% ipython --no-banner

In [1]: import numpy as np

In [2]: import numpy.linalg as la

In [3]: np.set_printoptions(suppress=True, linewidth=160)

In [4]: def rd(a):
   ...:     return np.round(a, 3) + 0
   ...: 

In [5]: out = np.array([[-4, 0, -3], [-4, 3, 3], [1, 2, -4]])

In [6]: m1 = np.triu(out)

In [7]: m1
Out[7]: 
array([[-4,  0, -3],
       [ 0,  3,  3],
       [ 0,  0, -4]])

In [8]: hat = np.triu(np.array([[3, 2, 2], [2, 2, 0], [2, 1, 0]]), 1) + np.eye(3)

In [9]: out = hat @ m1 @ la.inv(hat)

In [10]: la.matrix_rank(out)
Out[10]: np.int64(3)

In [11]: print(np.poly(out))
[  1.   5.  -8. -48.]

In [12]: rng = np.random.default_rng(6863)

In [13]: z = rng.permutation(3)

In [14]: z
Out[14]: array([2, 0, 1])

In [15]: out = m1[z][:, z]

In [16]: out
Out[16]: 
array([[-4,  0,  0],
       [-3, -4,  0],
       [ 3,  0,  3]])

In [17]: rd(np.sort(np.abs(la.eigvals(out))))
Out[17]: array([3., 4., 4.])

In [18]: rd(la.det(out)), rd(la.det(m1[z]))
Out[18]: (np.float64(48.0), np.float64(48.0))

In [19]: np.trace(out)
Out[19]: np.int64(-5)

In [20]: out = m1[0, 0] * m1[1:] - np.outer(m1[1:, 0], m1[0])

In [21]: out
Out[21]: 
array([[  0, -12, -12],
       [  0,   0,  16]])

In [22]: la.matrix_rank(out), la.matrix_rank(m1)
Out[22]: (np.int64(2), np.int64(3))

In [23]: np.flatnonzero(~out.round(6).any(axis=1))
Out[23]: array([], dtype=int64)

In [24]: def softmax(z):
    ...:     e = np.exp(z - z.max(axis=-1, keepdims=True))
    ...:     return e / e.sum(axis=-1, keepdims=True)
    ...: 

In [25]: rd(softmax(10 * out[1]))
Out[25]: array([0., 0., 1.])

In [26]: rd(softmax(out[1]))
Out[26]: array([0., 0., 1.])

In [27]: scores = out @ out.T / np.sqrt(3)

In [28]: rd(softmax(scores + np.triu(np.full(scores.shape, -np.inf), 1)))
Out[28]: 
array([[1., 0.],
       [0., 1.]])

In [29]: softmax(scores).round(6).argmax(axis=1)
Out[29]: array([0, 1])

In [30]: print(rd(softmax(scores)))
[[1. 0.]
 [0. 1.]]

In [31]: rd(softmax(scores)[1] @ out)
Out[31]: array([ 0.,  0., 16.])

In [32]: feats = np.eye(4, dtype=int)[rng.permutation(4)] * np.array([1, 1, 5, 2])

In [33]: print(feats)
[[1 0 0 0]
 [0 1 0 0]
 [0 0 0 2]
 [0 0 5 0]]

In [34]: hat = np.triu(np.array([[4, -3, 1, -5], [1, 5, -2, -4], [-5, 1, 3, 5], [3, -3, -2, 4]]), 1) + np.eye(4)

In [35]: out = hat @ feats @ la.inv(hat)

In [36]: print(hat @ feats - feats @ hat)
[[  0.   0. -26.   7.]
 [  0.   0. -18.   0.]
 [  0.   0.  25.   0.]
 [  0.   0.   0. -25.]]

In [37]: out = np.array([[-1, 0], [0, 1]])

In [38]: cent = np.array([[0]])

In [39]: K = np.block([[out, np.zeros((2, 1))], [np.zeros((1, 2)), cent]])

In [40]: K
Out[40]: 
array([[-1.,  0.,  0.],
       [ 0.,  1.,  0.],
       [ 0.,  0.,  0.]])

In [41]: out = np.array([[6, 3], [-2, 6]])

In [42]: cent = np.kron(out, K)

In [43]: cent
Out[43]: 
array([[-6.,  0.,  0., -3.,  0.,  0.],
       [ 0.,  6.,  0.,  0.,  3.,  0.],
       [ 0.,  0.,  0.,  0.,  0.,  0.],
       [ 2., -0., -0., -6.,  0.,  0.],
       [-0., -2., -0.,  0.,  6.,  0.],
       [-0., -0., -0.,  0.,  0.,  0.]])

In [44]: rd(la.norm(cent, 2)), rd(la.norm(out, 2) * la.norm(K, 2))
Out[44]: (np.float64(7.0), np.float64(7.0))

In [45]: hat = np.triu(np.array([[-1, -4, 9], [3, -9, 4], [6, -5, -2]]), 1) + np.eye(3)

In [46]: out = hat @ K @ la.inv(hat)

In [47]: print(hat @ K - K @ hat)
[[ 0. -8.  9.]
 [ 0.  0. -4.]
 [ 0.  0.  0.]]

In [48]: np.trace(out), np.trace(K)
Out[48]: (np.float64(0.0), np.float64(0.0))

In [49]: rd(la.det(out))
Out[49]: np.float64(0.0)

In [50]: M = np.loadtxt("run14.csv", delimiter=",")

In [51]: print(rd(M))
[[ 4.415  8.523  2.806]
 [-0.906 -7.914 -6.046]
 [ 5.212 -2.769 -8.073]
 [-7.621 -2.542  5.955]
 [ 0.464 -7.218 -6.905]
 [ 7.766  3.615 -5.16 ]
 [-3.612  4.694  8.057]
 [-7.383 -6.325  2.343]
 [ 7.16   6.769 -1.708]
 [-5.472 -8.248 -1.424]
 [-3.055 -8.514 -4.263]
 [-7.034 -0.556  7.086]
 [ 5.3   -2.645 -8.057]
 [-4.413 -8.523 -2.807]
 [ 4.631 -3.536 -8.127]
 [-2.123 -8.332 -5.106]
 [ 7.551  5.862 -2.935]
 [ 7.248  6.609 -1.945]
 [ 2.086  8.322  5.137]]

In [52]: U, s = la.svd(M)
ValueError: too many values to unpack (expected 2)


In [53]: U, s, vt = la.svd(M, full_matrices=False)

In [54]: np.abs(U[:, 0]).round(6).argmax()
Out[54]: np.int64(0)

In [55]: rd(vt @ vt.T)
Out[55]: 
array([[1., 0., 0.],
       [0., 1., 0.],
       [0., 0., 1.]])

In [56]: rd(np.sqrt((s ** 2).sum())), rd(la.norm(M))
Out[56]: (np.float64(43.589), np.float64(43.589))

In [57]: print(rd(s))
[32.547 28.995  0.   ]

In [58]: T = np.stack([M, 3 * M, M[::-1]])

In [59]: T.shape
Out[59]: (3, 19, 3)

In [60]: print(la.matrix_rank(T))
[2 2 2]

In [61]: rd(np.einsum("bij,cij->bc", T, T))
Out[61]: 
array([[ 1900.   ,  5700.   ,   175.518],
       [ 5700.   , 17100.   ,   526.555],
       [  175.518,   526.555,  1900.   ]])

In [62]: rd(la.norm(T, axis=(1, 2)))
Out[62]: array([ 43.589, 130.767,  43.589])

In [63]: Ac = M - M.mean(axis=0)

In [64]: U, s, vt = la.svd(Ac, full_matrices=False)

In [65]: print(rd(Ac.mean(axis=0)))
[0. 0. 0.]

In [66]: la.matrix_rank(Ac)
Out[66]: np.int64(2)

In [67]: rd(s ** 2 / (s ** 2).sum())
Out[67]: array([0.573, 0.427, 0.   ])

In [68]: np.abs(U[:, 0]).argmax()
Out[68]: np.int64(0)

In [69]: print((np.sign(U[:, 0]) == np.sign(U[0, 0])).astype(int))
[1 0 1 0 0 1 1 0 1 0 0 0 1 0 0 0 1 1 1]

In [70]: rd(vt[0] * np.sign(vt[0, np.abs(vt[0]).argmax()]))
Out[70]: array([0.568, 0.816, 0.112])

In [71]: rd((s ** 2).sum() ** 2 / (s ** 4).sum())
Out[71]: np.float64(1.958)

In [72]: out = M / np.sqrt((M ** 2).mean(axis=1, keepdims=True))

In [73]: la.matrix_rank(out) == la.matrix_rank(M)
Out[73]: np.True_

In [74]: print(rd(la.norm(out, axis=1)))
[1.732 1.732 1.732 1.732 1.732 1.732 1.732 1.732 1.732 1.732 1.732 1.732 1.732 1.732 1.732 1.732 1.732 1.732 1.732]

In [75]: U, s, vt = la.svd(M)

In [76]: vecs = vt[:(s > 1e-8).sum()]

In [77]: vec = M[2] + 2 * M[15] + rng.integers(2) * np.eye(3)[1]

In [78]: rd(vec)
Out[78]: array([  0.966, -19.433, -18.284])

In [79]: print(rd(np.diag(vecs.T @ vecs)))
[0.606 0.733 0.661]

In [80]: print(rd(vecs.T @ vecs))
[[ 0.606  0.324 -0.365]
 [ 0.324  0.733  0.301]
 [-0.365  0.301  0.661]]

In [81]: cent = np.array([[3, 2, 2], [0, 0, 0], [0, 1, 2]])

In [82]: E = (rng.random((30, 3)) < 0.25) @ cent

In [83]: print(E)
[[0 0 0]
 [0 0 0]
 [0 0 0]
 [0 0 0]
 [0 0 0]
 [0 1 2]
 [0 0 0]
 [0 0 0]
 [3 2 2]
 [0 0 0]
 [3 3 4]
 [0 0 0]
 [0 1 2]
 [3 2 2]
 [0 0 0]
 [0 0 0]
 [0 0 0]
 [0 0 0]
 [0 0 0]
 [3 3 4]
 [0 1 2]
 [0 0 0]
 [0 0 0]
 [3 3 4]
 [0 1 2]
 [0 0 0]
 [0 0 0]
 [0 1 2]
 [0 0 0]
 [0 1 2]]

In [84]: rd(np.trace(la.pinv(E) @ E))
Out[84]: np.float64(2.0)

In [85]: np.unique(E.round(6), axis=0).shape
Out[85]: (4, 3)

In [86]: Ac = E - E.mean(axis=0)

In [87]: vecs = la.svd(Ac)[2][:2]

In [88]: out = Ac - Ac @ vecs.T @ vecs

In [89]: rd((Ac @ vecs.T).std(axis=0))
Out[89]: array([1.911, 0.598])

In [90]: la.norm(out, axis=1).round(6).argmax()
Out[90]: np.int64(0)

In [91]: rd(la.norm(out) / la.norm(Ac))
Out[91]: np.float64(0.0)

In [92]: r = la.matrix_rank(E)

In [93]: r
Out[93]: np.int64(2)

In [94]: ns = la.svd(E)[2][r:].T

In [95]: print(rd(ns @ ns.T))
[[ 0.082 -0.245  0.122]
 [-0.245  0.735 -0.367]
 [ 0.122 -0.367  0.184]]

In [96]: np.allclose(E @ ns, 0)
Out[96]: True

In [97]: [int(la.matrix_rank(E[:, :j + 1])) for j in range(3)]
Out[97]: [1, 2, 2]

In [98]: G = E.T @ E

In [99]: np.trace(G), (E ** 2).sum()
Out[99]: (np.int64(166), np.int64(166))

In [100]: np.allclose(G, G.T)
Out[100]: True

In [101]: z = rng.integers(0, 2, 5)

In [102]: W0 = np.triu((z[:, None] == z) & (rng.random((5, 5)) < 0.8), 1).astype(int)

In [103]: W0 += W0.T

In [104]: W0
Out[104]: 
array([[0, 0, 1, 1, 1],
       [0, 0, 1, 0, 0],
       [1, 1, 0, 1, 1],
       [1, 0, 1, 0, 1],
       [1, 0, 1, 1, 0]])

In [105]: vec = np.array([1, -1, 0, 2, 1])

In [106]: y = W0 @ vec

In [107]: y
Out[107]: array([3, 0, 3, 2, 3])

In [108]: rd(la.solve(W0.T, W0[4]))
Out[108]: array([0., 0., 0., 0., 1.])

In [109]: vals, vecs = la.eig(W0)

In [110]: rd(np.sort(la.eigvals(la.inv(W0))))
Out[110]: array([-1.   , -1.   , -0.66 ,  0.324,  2.336])

In [111]: rd(W0 @ vecs[:, 0] - vals[0] * vecs[:, 0])
Out[111]: array([0., 0., 0., 0., 0.])

In [112]: vals, vecs = la.eigh(W0)

In [113]: vec = np.array([4, 0, -3, -5, 3])

In [114]: rd(la.eigvalsh(W0[1:, 1:]))
Out[114]: array([-1.481, -1.   ,  0.311,  2.17 ])

In [115]: (np.sign(vecs[:, -1].round(6)) == np.sign(vecs[0, -1].round(6))).astype(int)
Out[115]: array([1, 1, 1, 1, 1])

In [116]: rd(vecs * np.abs(vals) @ vecs.T)
Out[116]: 
array([[ 1.479,  0.339,  0.487,  0.479,  0.479],
       [ 0.339,  0.787, -0.191,  0.339,  0.339],
       [ 0.487, -0.191,  1.803,  0.487,  0.487],
       [ 0.479,  0.339,  0.487,  1.479,  0.479],
       [ 0.479,  0.339,  0.487,  0.479,  1.479]])

In [117]: rd(vecs * np.maximum(vals, 0) @ vecs.T)
Out[117]: 
array([[0.74 , 0.169, 0.743, 0.74 , 0.74 ],
       [0.169, 0.393, 0.404, 0.169, 0.169],
       [0.743, 0.404, 0.902, 0.743, 0.743],
       [0.74 , 0.169, 0.743, 0.74 , 0.74 ],
       [0.74 , 0.169, 0.743, 0.74 , 0.74 ]])

In [118]: z = rng.permutation(5)

In [119]: z
Out[119]: array([4, 3, 1, 0, 2])

In [120]: out = W0[z][:, z]

In [121]: rd(la.det(out)), rd(la.det(W0[z]))
Out[121]: (np.float64(-2.0), np.float64(-2.0))

In [122]: np.trace(out)
Out[122]: np.int64(0)

In [123]: rd(np.sort(np.abs(la.eigvals(out))))
Out[123]: array([0.428, 1.   , 1.   , 1.514, 3.086])

In [124]: W0.sum(axis=0)
Out[124]: array([3, 1, 4, 3, 3])

In [125]: np.trace(W0 @ W0 @ W0) // 6
Out[125]: np.int64(4)

In [126]: np.argwhere(np.triu(W0))
Out[126]: 
array([[0, 2],
       [0, 3],
       [0, 4],
       [1, 2],
       [2, 3],
       [2, 4],
       [3, 4]])

In [127]: Lm = np.diag(W0.sum(axis=1)) - W0

In [128]: Lm @ np.ones(5)
Out[128]: array([0., 0., 0., 0., 0.])

In [129]: rd(la.eigvalsh(Lm))
Out[129]: array([0., 1., 4., 4., 5.])

In [130]: round(la.det(Lm[1:, 1:]))
Out[130]: 16
